% python3 -q
>>> import numpy as np
>>> from numpy import linalg as LA
>>> np.set_printoptions(suppress=True, linewidth=120)
>>> X = np.load("arr.npy")
>>> X
array([[ 1,  1,  0, -1,  0,  0,  0,  1],
       [ 1,  1,  0, -1,  0,  0,  0,  1],
       [ 0,  0,  0,  0,  0,  0,  0,  0],
       [-1, -1,  0,  1,  0,  0,  0, -1],
       [ 0,  0,  0,  0,  0,  0,  0,  0],
       [ 0,  0,  0,  0,  0,  0,  0,  0],
       [ 0,  0,  0,  0,  0,  0,  0,  0],
       [ 1,  1,  0, -1,  0,  0,  0,  1]])
>>> X @ X
array([[ 4,  4,  0, -4,  0,  0,  0,  4],
       [ 4,  4,  0, -4,  0,  0,  0,  4],
       [ 0,  0,  0,  0,  0,  0,  0,  0],
       [-4, -4,  0,  4,  0,  0,  0, -4],
       [ 0,  0,  0,  0,  0,  0,  0,  0],
       [ 0,  0,  0,  0,  0,  0,  0,  0],
       [ 0,  0,  0,  0,  0,  0,  0,  0],
       [ 4,  4,  0, -4,  0,  0,  0,  4]])
>>> round(float(np.abs(LA.eigvals(X)).max()), 2)
4.0
>>> np.allclose(X, X.T)
True
>>> evals, vecs = LA.eigh(X)
>>> x = np.array([-5, 0, -4, -2, -7, 4, 2, 6])
>>> x @ X @ x
np.int64(9)
>>> np.round(vecs * np.maximum(evals, 0) @ vecs.T, 2) + 0
array([[ 1.,  1.,  0., -1.,  0.,  0.,  0.,  1.],
       [ 1.,  1.,  0., -1.,  0.,  0.,  0.,  1.],
       [ 0.,  0.,  0.,  0.,  0.,  0.,  0.,  0.],
       [-1., -1.,  0.,  1.,  0.,  0.,  0., -1.],
       [ 0.,  0.,  0.,  0.,  0.,  0.,  0.,  0.],
       [ 0.,  0.,  0.,  0.,  0.,  0.,  0.,  0.],
       [ 0.,  0.,  0.,  0.,  0.,  0.,  0.,  0.],
       [ 1.,  1.,  0., -1.,  0.,  0.,  0.,  1.]])
>>> w1 = np.array([[0, 0, 2, 2],
...     [2, 2, 1, 2],
...     [0, 3, 1, 3],
...     [1, 0, 1, 1],
...     [2, 0, 0, 3],
...     [1, 3, 0, 3],
...     [3, 2, 2, 2],
...     [2, 1, 3, 0]])
>>> beta = np.array([-2, 1, -2, 0])
>>> H = np.maximum(X @ w1 + beta, 0)
>>> LA.matrix_rank(H)
np.int64(2)
>>> (H > 0).astype(int)
array([[1, 1, 1, 1],
       [1, 1, 1, 1],
       [0, 1, 0, 0],
       [0, 0, 0, 0],
       [0, 1, 0, 0],
       [0, 1, 0, 0],
       [0, 1, 0, 0],
       [1, 1, 1, 1]])
>>> np.round((H > 0).mean(axis=0), 2)
array([0.38, 0.88, 0.38, 0.38])
>>> W2 = np.array([[0, -2], [3, -5], [2, 4], [-3, -5]])
>>> (H @ W2).round(6).argmax(axis=1)
array([0, 0, 0, 0, 0, 0, 0, 0])
>>> H @ W2
array([[  9, -25],
       [  9, -25],
       [  3,  -5],
       [  0,   0],
       [  3,  -5],
       [  3,  -5],
       [  3,  -5],
       [  9, -25]])
>>> Uu, sigma, VT = LA.svd(X)
>>> np.argmax(sigma[:-1] / (sigma[1:] + 1e-6)) + 1
np.int64(1)
>>> B = Uu[:, :1] @ np.diag(sigma[:1]) @ VT[:1]
>>> B.round(2)
array([[ 1.,  1.,  0., -1.,  0.,  0.,  0.,  1.],
       [ 1.,  1.,  0., -1.,  0.,  0.,  0.,  1.],
       [ 0.,  0.,  0.,  0.,  0.,  0.,  0.,  0.],
       [-1., -1.,  0.,  1.,  0.,  0.,  0., -1.],
       [ 0.,  0.,  0.,  0.,  0.,  0.,  0.,  0.],
       [ 0.,  0.,  0.,  0.,  0.,  0.,  0.,  0.],
       [ 0.,  0.,  0.,  0.,  0.,  0.,  0.,  0.],
       [ 1.,  1.,  0., -1.,  0.,  0.,  0.,  1.]])
>>> LA.matrix_rank(X, rtol=0.05)
np.int64(1)
>>> F = np.load("out0.npy")
>>> F
array([[  0.2,   1.1,   0.2,   1.8,   1.2,   0.2,   1. ,   0.4],
       [  0.6,   0.5,  -0.5,  -1.1,  -1.2,   1.4,   0.4,  -0.7],
       [  0.2,   0. ,   0.1,   0.2,  -0.4,  -1.8,  -0.1,  -1.9],
       [ -4. ,   2. ,  -6. ,  22. , -36. ,   2. ,  20. ,  14. ],
       [ -0.4,   1.7,  -0.7,   0.9,   0. ,  -0.8,  -1.8,  -0.3],
       [ -1.8,  -0.1,   0.1,   0. ,  -0.8,   0.3,   1.1,  -0.7],
       [  0.5,   0.9,  -0.5,  -0.1,   1.1,   1.5,   1.1,   0.2],
       [ -1.3,   0.4,  -0.4,   0.2,  -1.3,   0.4,  -1. ,  -0.5],
       [ -0.2,  -0.5,  -1.1,   0.5,  -0.5,  -0.5,   1.4,  -1.6],
       [  0.3,  -2.3,  -0.5,  -2.2,  -0.8,  -0.2,  -0.5,   0.9],
       [  0.2,  -1.8,  -0.4,  -1.3,  -0.3,  -1.2,  -0.4,  -0.2],
       [ -2.2,  -1.2,  -1. ,  -0.5,  -0.8,  -0.1,   0.1,   1.3],
       [  1.6,  -1.5,   0.1,  -0.2,  -1.1,   0.3,   0.1,  -0.3],
       [  0.1,   0.3,  -0.2,   0.9,   0.1,   1.6,   0.8,   0.9],
       [  1.5,   0. ,   0.1,   0. ,  -0.3,   2.1,  -0.9,   1. ],
       [ -0.9,   1.3,   2.4,  -1.4,  -1.1,  -1.1,   1.2,   0.9],
       [ -0.4,  -0.3,   0.5,   0. ,   1.4,   1.2,   0.8,   0.6],
       [ -1.6,   1.4,   0.3,   0. ,   1. ,   0. ,   0.7,   0.1],
       [ -0.2,  -1.5,  -0.4,  -0.3,  -0.2,   0.5,   0. ,  -2.9],
       [  0.3,   1. ,   0.1,   2.5,   1.4,  -0.7,   1.5,   0. ],
       [ -1. ,  -0.2,   0.1,   1. ,  -0.7,   1. ,  -1.7,   1.3],
       [ -0.6,   0.7,   1.4,   0.9,   0.6,   0.6,   1. ,   1.2],
       [  0.6,  -1.9,  -0.6,   0.3,  -0.9,   0. ,  -2.6,   0.4],
       [  0.3,  -0.8,   2.2,   1.5,  -0.1,  -2.1,  -0.3,  -0.7],
       [ -0.2,  -0.5,  -0.2,   2.2,   1.3,  -1.5,  -1.8,  -0.8],
       [  1.8,   1.4,  -1.2,  -1.1,   1.4,   0.4,   0.5,   0.4],
       [  2.5,   1.7,   1.2,   1. ,   0.1,   0.2,   0.4,   0.2],
       [  0. ,   0.2,   1.5,  -1. ,   0.7,  -0.6,   0.1,  -0.1],
       [  0.2,   0.8,  -1.7,   2. ,  -1. ,   1.4,  -0.5,  -0.6],
       [ -1.6,   0.2,   0.1,   0. ,  -0.1,   2.2,  -1.4,   0.5],
       [ -0.9,  -1.2,  -1. ,   0.6,  -0.1,   1.7,  -0.2,   2.4],
       [ -0.4,  -0.2,  -2.5,   0.8,  -1.7,  -0.5,  -0.9,  -0.4],
       [ -0.5,  -0.6,   0.9,  -1.5,   1. ,   0.7,  -0.9,  -0.3],
       [  0.2,  -1.6,   0.2,  -0.5,  -1.1,   0.9,  -1.7,  -0.3]])
>>> # row 3 dominates
>>> Uu, sigma, VT = LA.svd(F, full_matrices=False)
>>> sigma.round(2)
array([49.57,  8.39,  7.21,  6.66,  5.87,  5.37,  4.42,  4.08])
>>> Uu.shape, sigma.shape, VT.shape
((34, 8), (8,), (8, 8))
>>> np.abs(Uu[:, 0]).round(6).argmax()
np.int64(3)
>>> round(float(np.sqrt((sigma ** 2).sum())), 2), np.round(LA.norm(F), 2)
(52.19, np.float64(52.19))
>>> np.round(sigma / sigma[0], 2)
array([1.  , 0.17, 0.15, 0.13, 0.12, 0.11, 0.09, 0.08])
>>> lab = F[:, 3] > np.median(F[:, 3])
>>> f = F[lab].mean(axis=0) - F[~lab].mean(axis=0)
>>> ((F - F.mean(axis=0)) @ f > 0).astype(int)
array([0, 0, 0, 1, 0, 0, 0, 0, 0, 0, 0, 0, 0, 0, 0, 0, 0, 0, 0, 1, 0, 0, 0, 0, 0, 0, 0, 0, 1, 0, 0, 1, 0, 0])
>>> lab.astype(int)
array([1, 0, 1, 1, 1, 0, 0, 1, 1, 0, 0, 0, 0, 1, 0, 0, 0, 0, 0, 1, 1, 1, 1, 1, 1, 0, 1, 0, 1, 0, 1, 1, 0, 0])
>>> np.argsort(-np.abs(f).round(6), kind="stable")
array([3, 4, 6, 7, 2, 1, 5, 0])
>>> W2 = F[[30, 20]].astype(float)
>>> for _ in range(5):
...     lab = LA.norm(F[:, None] - W2, axis=-1).argmin(axis=1)
...     W2 = np.array([F[lab == j].mean(axis=0) for j in range(2)])
... 
>>> lab
array([1, 1, 1, 0, 1, 1, 1, 1, 1, 1, 1, 1, 1, 1, 1, 1, 1, 1, 1, 1, 1, 1, 1, 1, 1, 1, 1, 1, 1, 1, 1, 1, 1, 1])
>>> np.abs(W2[1] - W2[0]).argmax()
np.int64(4)
